$ python -q
>>> import numpy as np
>>> np.set_printoptions(suppress=True, linewidth=200)
>>> rd = lambda a: np.round(a, 2) + 0
>>> A = np.load("run11.npy")
>>> A
array([[-0.94, -0.86,  0.89,  0.95, -0.01,  0.96,  0.14,  0.58],
       [-0.33,  0.9 , -0.73,  0.98, -0.65,  0.74, -1.  ,  0.24],
       [ 1.  ,  1.  ,  0.8 , -0.62,  0.53,  0.97, -1.  , -0.92],
       [ 0.49,  0.99, -0.79,  0.92, -0.04,  0.88, -1.  , -0.48],
       [-0.96,  0.82, -1.  ,  0.94,  0.88,  0.78, -0.77, -0.68],
       [ 0.95,  0.43,  0.62, -0.93, -0.44, -0.89,  0.07, -0.13],
       [-1.  , -1.  ,  0.99, -0.84,  0.99,  0.98,  1.  ,  0.03],
       [-1.  , -1.  , -0.94,  1.  ,  0.66,  0.99,  0.99,  0.82],
       [-1.  , -0.93, -1.  ,  0.99, -0.85, -0.95,  0.33,  0.9 ],
       [ 0.25,  0.93, -0.73,  0.96, -0.79,  0.24, -1.  ,  0.25],
       [ 0.99,  0.8 ,  0.06, -0.93, -0.84, -0.99, -0.83,  0.02],
       [-0.96,  0.61, -0.98,  1.  , -0.96,  0.09, -1.  ,  0.85],
       [-0.96,  0.08, -0.94,  1.  , -0.73,  0.5 , -0.99,  0.68],
       [-0.74, -0.97,  0.74, -0.77,  0.53, -0.21,  1.  ,  0.24],
       [ 0.46,  0.95, -0.17,  0.97, -0.81,  0.66, -1.  ,  0.26],
       [-0.73,  0.3 , -0.8 ,  0.39,  0.86,  0.89,  0.38, -0.58],
       [ 0.3 , -0.24,  0.02, -0.58, -0.1 , -0.65,  0.68,  0.03],
       [-1.  , -0.8 , -0.52,  1.  , -0.29,  0.99, -0.95,  0.79],
       [ 0.92,  0.64, -0.65, -1.  ,  0.96, -0.59,  0.99, -0.92],
       [ 0.68,  1.  , -0.99,  0.97, -0.89, -0.71, -1.  ,  0.01],
       [-0.97, -0.93, -0.95,  0.78, -0.53, -0.9 ,  0.95,  0.72],
       [-0.55, -0.82,  0.83,  0.07,  0.05,  0.47,  0.88,  0.34],
       [ 0.23,  1.  , -0.97,  0.98,  0.44,  0.98, -1.  , -0.74],
       [ 0.96,  1.  , -0.02,  0.45,  0.02,  0.88, -1.  , -0.71],
       [ 0.94, -0.73, -0.49, -1.  , -0.79, -1.  ,  1.  ,  0.35],
       [-0.66, -0.99, -0.54, -0.99,  0.51, -0.99,  1.  ,  0.21],
       [-0.99, -0.99, -0.29,  0.88, -0.37, -0.26,  0.99,  0.82],
       [-0.71,  0.93, -0.95,  0.99, -0.02,  0.91, -1.  , -0.16],
       [-0.78,  0.4 , -0.33,  0.94,  0.22,  0.94, -0.94,  0.01],
       [ 1.  ,  0.78,  0.99, -0.99, -0.4 , -0.81, -0.34, -0.44],
       [-0.72,  0.4 ,  1.  ,  1.  , -0.52,  1.  , -1.  ,  0.58],
       [-0.83, -0.11, -0.93, -0.22,  0.94,  0.74,  0.96, -0.7 ],
       [ 0.98,  0.95,  0.58, -0.91,  0.37,  0.14, -0.91, -0.74],
       [ 0.48,  0.76,  0.34, -0.36,  0.8 ,  0.92, -0.5 , -0.71],
       [-0.99, -0.94, -0.82,  1.  , -0.96, -0.79, -0.73,  0.96]])
>>> C2 = np.cov(A, rowvar=False)
>>> rd(np.linalg.eigvalsh(C2)[::-1])
array([1.63, 1.51, 0.88, 0.47, 0.12, 0.07, 0.05, 0.01])
>>> rd(np.corrcoef(A[:, 1], A[:, 2])[0, 1])
np.float64(-0.06)
>>> np.argsort(-A.std(axis=0).round(6), kind="stable")
array([6, 3, 1, 0, 5, 2, 4, 7])
>>> vec = np.array([-2, 0, 2, 1, 2, 1, 1, 1])
>>> h = np.maximum(A @ vec, 0)
>>> rd(np.tanh(A @ vec))
array([ 1.  , -0.81, -0.72, -0.98,  0.96, -1.  ,  1.  ,  1.  , -0.41, -1.  , -1.  , -0.77, -0.23,  1.  , -0.96,  0.99, -0.86,  0.98, -0.99, -1.  ,  0.49,  1.  , -0.86, -0.98, -1.  ,  0.45,  1.  ,
        0.22,  0.98, -1.  ,  1.  ,  0.99, -0.99,  0.58, -0.81])
>>> np.flatnonzero(h > 1e-9)
array([ 0,  4,  6,  7, 13, 15, 17, 20, 21, 25, 26, 27, 28, 30, 31, 33])
>>> vec = np.array([5, 5, 1, 2, 1, 1, 1, 2])
>>> rhs = A @ vec
>>> rd(np.linalg.solve(A.T @ A, A.T @ rhs))
array([5., 5., 1., 2., 1., 1., 1., 2.])
>>> rng = np.random.default_rng(883812)
>>> rhs = rhs + 0.1 * rng.normal(size=35)
>>> rd(rhs)
array([ -3.9 ,   3.63,   8.18,   7.38,  -0.42,   3.97,  -7.5 ,  -4.65,  -8.57,   5.95,   4.48,  -0.78,  -3.09,  -7.78,   8.11,  -1.29,  -0.79,  -6.28,   4.62,   6.78,  -7.86,  -3.74,   5.87,   9.24,
        -1.59, -10.  ,  -6.57,   1.63,  -0.06,   5.43,   1.99,  -4.89,   6.4 ,   5.57,  -8.94])
>>> b, *_ = np.linalg.lstsq(A, rhs)
>>> rd(b)
array([5.02, 4.97, 1.02, 2.  , 0.95, 1.05, 1.01, 2.  ])
>>> D = np.linalg.norm(A[:, None] - A[None], axis=-1)
>>> D.mean(axis=1).argmax()
np.int64(6)
>>> D.shape
(35, 35)
>>> (D + 1e9 * np.eye(35)).round(6).argmin(axis=1)
array([21,  9, 32, 22, 27, 29, 13, 26, 20, 14,  5, 12, 11, 21,  9, 31, 24, 12, 16,  9,  8, 13,  3,  3, 16, 13, 20, 28, 27,  5, 28, 15,  2,  2,  8])
>>> F = np.load("w.npy")
>>> F
array([[-1.,  3., -1., -3.,  2.,  2.,  1.,  0.,  2.,  2.,  1.],
       [ 0.,  1., -1., -3.,  1.,  0.,  3.,  2.,  0.,  0.,  1.],
       [-1.,  0., -2.,  3.,  3.,  3.,  0.,  0.,  2.,  1.,  3.],
       [ 2.,  3.,  1.,  0.,  2.,  2.,  3.,  1.,  0.,  2.,  2.],
       [ 0.,  0.,  0.,  0.,  3.,  4.,  3.,  5.,  3.,  0.,  1.],
       [ 0.,  0.,  0.,  0.,  3.,  2.,  4.,  1.,  5.,  2.,  1.],
       [ 0.,  0.,  0.,  0.,  3.,  4.,  3.,  0.,  0.,  4.,  0.],
       [ 0.,  0.,  0.,  0.,  0.,  3.,  0.,  4.,  4.,  1.,  3.],
       [ 0.,  0.,  0.,  0.,  5.,  1.,  5.,  0.,  1.,  3.,  1.],
       [ 0.,  0.,  0.,  0.,  5.,  5.,  4.,  2.,  5.,  1.,  1.],
       [ 0.,  0.,  0.,  0.,  4.,  2.,  3.,  4.,  2.,  2.,  1.]])
>>> C2 = F.T @ F
>>> np.allclose(C2, C2.T)
True
>>> np.diag(C2)
array([  6.,  19.,   7.,  27., 111.,  92., 103.,  67.,  88.,  44.,  29.])
>>> C2
array([[  6.,   3.,   5.,   0.,  -1.,  -1.,   5.,   2.,  -4.,   1.,   0.],
       [  3.,  19.,  -1., -12.,  13.,  12.,  15.,   5.,   6.,  12.,  10.],
       [  5.,  -1.,   7.,   0.,  -7.,  -6.,  -1.,  -1.,  -6.,  -2.,  -6.],
       [  0., -12.,   0.,  27.,   0.,   3., -12.,  -6.,   0.,  -3.,   3.],
       [ -1.,  13.,  -7.,   0., 111.,  85.,  98.,  48.,  72.,  57.,  36.],
       [ -1.,  12.,  -6.,   3.,  85.,  92.,  71.,  54.,  74.,  46.,  38.],
       [  5.,  15.,  -1., -12.,  98.,  71., 103.,  48.,  62.,  53.,  29.],
       [  2.,   5.,  -1.,  -6.,  48.,  54.,  48.,  67.,  54.,  18.,  28.],
       [ -4.,   6.,  -6.,   0.,  72.,  74.,  62.,  54.,  88.,  32.,  36.],
       [  1.,  12.,  -2.,  -3.,  57.,  46.,  53.,  18.,  32.,  44.,  20.],
       [  0.,  10.,  -6.,   3.,  36.,  38.,  29.,  28.,  36.,  20.,  29.]])
>>> rd(np.linalg.eigvalsh(C2)[::-1])
array([410.42,  61.12,  40.7 ,  26.1 ,  20.03,  12.04,  11.16,   7.43,   3.26,   0.63,   0.11])
>>> np.linalg.matrix_rank(C2)
np.int64(11)
>>> vec = np.array([4, 4, 1, 4, 5, 1, 0, 1, 4, 1, 5])
>>> rhs = F @ vec
>>> b, lr = np.zeros(11), 1 / np.linalg.norm(F, 2) ** 2
>>> for i in range(30):
...     b -= lr * F.T @ (F @ b - rhs)
...     if i % 10 == 0: print(i, round(np.linalg.norm(F @ b - rhs), 2))
... 
0 32.3
10 19.99
20 14.3
>>> rd(np.linalg.cond(F))
np.float64(60.87)
>>> vec = np.array([-1, -1, -2, -2, 1, -1, 1, 3, -2, -1, 1])
>>> rhs = F @ vec
>>> rhs
array([ 2., 18., -3., -1., 12., -3., -2.,  3.,  5.,  0., 12.])
>>> rd(np.linalg.solve(F, F[:, 9]))
array([0., 0., 0., 0., 0., 0., 0., 0., 0., 1., 0.])
>>> def softmax(z):
...     e = np.exp(z - z.max(axis=-1, keepdims=True))
...     return e / e.sum(axis=-1, keepdims=True)
... 
>>> rd(softmax(F[7] + -2))
array([0.01, 0.01, 0.01, 0.01, 0.01, 0.13, 0.01, 0.35, 0.35, 0.02, 0.13])
>>> rd(softmax(10 * F[7]))
array([0. , 0. , 0. , 0. , 0. , 0. , 0. , 0.5, 0.5, 0. , 0. ])
>>> rd(softmax(F).sum(axis=1))
array([1., 1., 1., 1., 1., 1., 1., 1., 1., 1., 1.])
>>> scores = F @ F.T / np.sqrt(11)
>>> rd(softmax(scores))
array([[0.53, 0.  , 0.  , 0.01, 0.01, 0.03, 0.01, 0.  , 0.01, 0.39, 0.01],
       [0.05, 0.4 , 0.  , 0.03, 0.16, 0.04, 0.01, 0.  , 0.09, 0.12, 0.12],
       [0.  , 0.  , 0.64, 0.  , 0.01, 0.01, 0.  , 0.  , 0.  , 0.35, 0.  ],
       [0.  , 0.  , 0.  , 0.5 , 0.02, 0.02, 0.03, 0.  , 0.11, 0.27, 0.03],
       [0.  , 0.  , 0.  , 0.  , 0.23, 0.  , 0.  , 0.  , 0.  , 0.77, 0.  ],
       [0.  , 0.  , 0.  , 0.  , 0.  , 0.03, 0.  , 0.  , 0.  , 0.96, 0.  ],
       [0.  , 0.  , 0.  , 0.  , 0.  , 0.01, 0.37, 0.  , 0.11, 0.5 , 0.01],
       [0.  , 0.  , 0.  , 0.  , 0.19, 0.  , 0.  , 0.62, 0.  , 0.19, 0.  ],
       [0.  , 0.  , 0.  , 0.  , 0.  , 0.01, 0.01, 0.  , 0.69, 0.28, 0.01],
       [0.  , 0.  , 0.  , 0.  , 0.  , 0.  , 0.  , 0.  , 0.  , 1.  , 0.  ],
       [0.  , 0.  , 0.  , 0.  , 0.1 , 0.01, 0.  , 0.  , 0.  , 0.83, 0.06]])
>>> W0 = np.load("test10.npy")
>>> W0
array([[ -0.65,  -7.37,   1.16,   0.49,  -7.72,   2.75,   1.65,   3.35,   2.04,   0.15],
       [  1.75,  -3.7 ,   0.39,   0.43,   2.95,  -0.35,  -0.55,  -1.61,  -0.1 ,  -1.78],
       [  4.31,   2.95,  -0.21,  -0.38,  -0.4 ,  -0.36,   0.88,   0.86,  -0.81,  -3.24],
       [  0.49,  11.13,   0.75,  -0.29,  -6.98,   3.52,   0.02,   3.01,  -1.39,  -0.33],
       [ -1.32,  -0.28,   0.89,  -0.17,  16.46,  -8.71,   0.64,   1.22,   0.42,  -1.48],
       [  1.87,   6.74,   0.1 ,   0.15, -18.44,   2.  ,   1.13,  -0.3 ,  -0.99,  -0.28],
       [ -0.42,  -6.35,   0.03,   0.25, -23.29,  -0.7 ,  -1.06,  -1.3 ,  -2.26,  -0.04],
       [  0.17,   3.46,  -1.37,   0.15,  -3.57,   6.52,  -0.04,  -2.41,  -1.79,  -2.29],
       [  1.33,  -8.73,   0.73,  -0.64,  12.99,   7.19,   0.37,  -2.48,   0.28,   2.11],
       [ -0.57,   5.76,  -0.01,  -0.26, -12.31,   3.84,  -0.06,   1.2 ,   1.23,  -1.37],
       [  0.74,   6.57,   0.62,  -0.14,  -5.6 ,  -3.86,  -1.94,   2.13,  -0.34,  -2.41],
       [  1.29,  -1.81,  -0.92,   0.22,  -1.65,   1.14,   0.1 ,   3.11,  -1.96,   1.4 ],
       [ -2.95,   9.65,  -0.52,   0.9 ,  -2.1 ,  -3.72,  -0.28,  -0.57,   2.4 ,   0.5 ],
       [  4.21,  -6.35,   1.01,  -0.14,   5.42,  -2.42,  -0.19,   2.05,  -0.69,   2.19]])
>>> B = W0 / np.sqrt((W0 ** 2).mean(axis=1, keepdims=True))
>>> np.linalg.matrix_rank(B) == np.linalg.matrix_rank(W0)
np.True_
>>> vec = np.array([2, 2, 6, 6, 8, 3, 9, 2, 1, 3])
>>> h = np.maximum(W0 @ vec, 0)
>>> rd(W0.T @ h)
array([  241.46, -1352.98,   231.92,   -97.49,  3606.8 ,  -245.18,   104.97,   -71.12,    42.13,   143.82])
>>> rd(np.tanh(W0 @ vec))
array([-1.,  1.,  1., -1.,  1., -1., -1., -1.,  1., -1., -1., -1., -1.,  1.])
>>> r0 = np.array([3, 3, -3])
>>> rd(np.polyval(r0, W0[13]))
array([ 62.8 ,  98.92,   3.09,  -3.36, 101.39,   7.31,  -3.46,  15.76,  -3.64,  17.96])
>>> feats = np.load("x.npy")
>>> feats
array([[ 0, -2, -1, -1, -1,  1, -2,  0],
       [ 2,  0, -3,  2,  2, -3,  0,  2],
       [ 1,  3,  0,  2,  3,  0,  2, -3],
       [ 1, -2, -2,  0, -3,  1, -4, -3],
       [ 1, -2, -3,  3,  0,  0,  4,  1],
       [-1,  3,  0, -1,  0,  0, -3,  0],
       [ 2,  0, -2,  4, -4,  3,  0, -4],
       [ 0, -2,  3,  3, -1,  0,  4,  0]])
>>> feats.ravel(order="F")
array([ 0,  2,  1,  1,  1, -1,  2,  0, -2,  0,  3, -2, -2,  3,  0, -2, -1, -3,  0, -2, -3,  0, -2,  3, -1,  2,  2,  0,  3, -1,  4,  3, -1,  2,  3, -3,  0,  0, -4, -1,  1, -3,  0,  1,  0,  0,  3,  0,
       -2,  0,  2, -4,  4, -3,  0,  4,  0,  2, -3, -3,  1,  0, -4,  0])
>>> feats.reshape(-1, 2)
array([[ 0, -2],
       [-1, -1],
       [-1,  1],
       [-2,  0],
       [ 2,  0],
       [-3,  2],
       [ 2, -3],
       [ 0,  2],
       [ 1,  3],
       [ 0,  2],
       [ 3,  0],
       [ 2, -3],
       [ 1, -2],
       [-2,  0],
       [-3,  1],
       [-4, -3],
       [ 1, -2],
       [-3,  3],
       [ 0,  0],
       [ 4,  1],
       [-1,  3],
       [ 0, -1],
       [ 0,  0],
       [-3,  0],
       [ 2,  0],
       [-2,  4],
       [-4,  3],
       [ 0, -4],
       [ 0, -2],
       [ 3,  3],
       [-1,  0],
       [ 4,  0]])
>>> feats.reshape(2, -1)
array([[ 0, -2, -1, -1, -1,  1, -2,  0,  2,  0, -3,  2,  2, -3,  0,  2,  1,  3,  0,  2,  3,  0,  2, -3,  1, -2, -2,  0, -3,  1, -4, -3],
       [ 1, -2, -3,  3,  0,  0,  4,  1, -1,  3,  0, -1,  0,  0, -3,  0,  2,  0, -2,  4, -4,  3,  0, -4,  0, -2,  3,  3, -1,  0,  4,  0]])
>>> T = feats.reshape(8, 2, -1)
>>> T[:, 0]
array([[ 0, -2, -1, -1],
       [ 2,  0, -3,  2],
       [ 1,  3,  0,  2],
       [ 1, -2, -2,  0],
       [ 1, -2, -3,  3],
       [-1,  3,  0, -1],
       [ 2,  0, -2,  4],
       [ 0, -2,  3,  3]])
>>> T.sum(axis=1)
array([[-1, -1, -3, -1],
       [ 4, -3, -3,  4],
       [ 4,  3,  2, -1],
       [-2, -1, -6, -3],
       [ 1, -2,  1,  4],
       [-1,  3, -3, -1],
       [-2,  3, -2,  0],
       [-1, -2,  7,  3]])
>>> T.transpose(1, 0, 2)
array([[[ 0, -2, -1, -1],
        [ 2,  0, -3,  2],
        [ 1,  3,  0,  2],
        [ 1, -2, -2,  0],
        [ 1, -2, -3,  3],
        [-1,  3,  0, -1],
        [ 2,  0, -2,  4],
        [ 0, -2,  3,  3]],

       [[-1,  1, -2,  0],
        [ 2, -3,  0,  2],
        [ 3,  0,  2, -3],
        [-3,  1, -4, -3],
        [ 0,  0,  4,  1],
        [ 0,  0, -3,  0],
        [-4,  3,  0, -4],
        [-1,  0,  4,  0]]])
>>> vec = np.array([-1, -1, 0, 1, 1, -2, -1, -2])
>>> rhs = feats @ vec
>>> rhs
array([ 0,  4,  5,  6, -2,  0,  0,  0])
>>> rd(np.linalg.solve(feats, rhs + feats[:, 2]))
array([-1., -1.,  1.,  1.,  1., -2., -1., -2.])
>>> rd(np.linalg.solve(feats, rhs))
array([-1., -1.,  0.,  1.,  1., -2., -1., -2.])
>>> B = feats / np.linalg.norm(feats, axis=1, keepdims=True)
>>> C2 = B @ B.T
>>> rd(C2[1])
array([-0.2 ,  1.  ,  0.17, -0.18,  0.52, -0.15, -0.15, -0.14])
>>> rd(np.linalg.norm(B, axis=1))
array([1., 1., 1., 1., 1., 1., 1., 1.])
>>> q, Rm = np.linalg.qr(F)
>>> rd(np.abs(np.diag(Rm)))
array([2.45, 4.18, 1.46, 4.01, 9.64, 5.03, 1.61, 4.95, 4.13, 2.82, 1.29])
>>> rd(abs(Rm[0, 0])), rd(np.linalg.norm(F[:, 0]))
(np.float64(2.45), np.float64(2.45))
>>> rd(q)
array([[-0.41, -0.84,  0.37,  0.  ,  0.  ,  0.  ,  0.  ,  0.  ,  0.  ,  0.  ,  0.  ],
       [ 0.  , -0.24, -0.55, -0.8 ,  0.  ,  0.  ,  0.  ,  0.  ,  0.  ,  0.  ,  0.  ],
       [-0.41, -0.12, -0.73,  0.53,  0.  ,  0.  ,  0.  ,  0.  ,  0.  ,  0.  ,  0.  ],
       [ 0.82, -0.48, -0.18,  0.27,  0.  ,  0.  ,  0.  ,  0.  ,  0.  ,  0.  ,  0.  ],
       [ 0.  ,  0.  ,  0.  ,  0.  , -0.31,  0.36, -0.15, -0.47, -0.4 ,  0.61, -0.04],
       [ 0.  ,  0.  ,  0.  ,  0.  , -0.31, -0.04, -0.74, -0.1 ,  0.43, -0.09,  0.39],
       [ 0.  ,  0.  ,  0.  ,  0.  , -0.31,  0.36, -0.15,  0.54, -0.55, -0.34,  0.19],
       [ 0.  ,  0.  ,  0.  ,  0.  ,  0.  ,  0.6 , -0.05, -0.34,  0.22, -0.51, -0.47],
       [ 0.  ,  0.  ,  0.  ,  0.  , -0.52, -0.53, -0.16,  0.02, -0.14, -0.1 , -0.63],
       [ 0.  ,  0.  ,  0.  ,  0.  , -0.52,  0.27,  0.4 ,  0.37,  0.52,  0.3 , -0.05],
       [ 0.  ,  0.  ,  0.  ,  0.  , -0.41, -0.18,  0.47, -0.47, -0.09, -0.38,  0.44]])
>>> np.trace(q @ q.T)
np.float64(11.0)
